>>> import numpy as np
>>> import numpy.linalg as la
>>> np.set_printoptions(precision=3, suppress=True, linewidth=100, floatmode="fixed")
>>> rnd = lambda a: np.round(a, 3) + 0
>>> arr = np.load("dump.npy")
>>> print(arr)
[[ 0  0 -1  0 -2  0  3  0  0  0  0  0]
 [-1  0  3  0  0  0  0  0  0 -2  0  0]
 [-1  1  0  0  0  1  0  0  3  2  2  0]
 [ 0  0  3  0  0  0  0  2 -2  0  0 -1]]
>>> print(rnd(la.norm(arr)))
8.124
>>> print(np.diff(arr, axis=0))
[[-1  0  4  0  2  0 -3  0  0 -2  0  0]
 [ 0  1 -3  0  0  1  0  0  3  4  2  0]
 [ 1 -1  3  0  0 -1  0  2 -5 -2 -2 -1]]
>>> print(arr.mean(axis=0))
[-0.500  0.250  1.250  0.000 -0.500  0.250  0.750  0.500  0.250  0.000  0.500 -0.250]
>>> print(arr - arr[0])
[[ 0  0  0  0  0  0  0  0  0  0  0  0]
 [-1  0  4  0  2  0 -3  0  0 -2  0  0]
 [-1  1  1  0  2  1 -3  0  3  2  2  0]
 [ 0  0  4  0  2  0 -3  2 -2  0  0 -1]]
>>> print(arr.sum(axis=1))
[0 0 8 2]
>>> print(np.count_nonzero(arr))
16
>>> W1 = np.array([[1, 0, 2],
...     [1, 1, 1],
...     [1, 0, 1],
...     [1, 2, 2],
...     [0, 1, 0],
...     [2, 0, 0],
...     [0, 0, 0],
...     [0, 0, 2],
...     [2, 1, 0],
...     [2, 0, 2],
...     [2, 1, 2],
...     [1, 0, 1]])
>>> b = np.array([2, 4, 0])
>>> hid = np.maximum(arr @ W1 + b, 0)
>>> print((hid > 0).mean(axis=0))
[0.500 1.000 0.500]
>>> print(la.matrix_rank(hid))
3
>>> print(hid)
[[ 1  2  0]
 [ 0  4  0]
 [18 10  7]
 [ 0  2  6]]
>>> cent = np.array([[1, 1, 1], [1, 2, 2], [2, 0, 1]])
>>> print(W1 @ cent)
[[5 1 3]
 [4 3 4]
 [3 1 2]
 [7 5 7]
 [1 2 2]
 [2 2 2]
 [0 0 0]
 [4 0 2]
 [3 4 4]
 [6 2 4]
 [7 4 6]
 [3 1 2]]
>>> print((hid @ cent).round(6).argmax(axis=1))
[1 1 2 0]
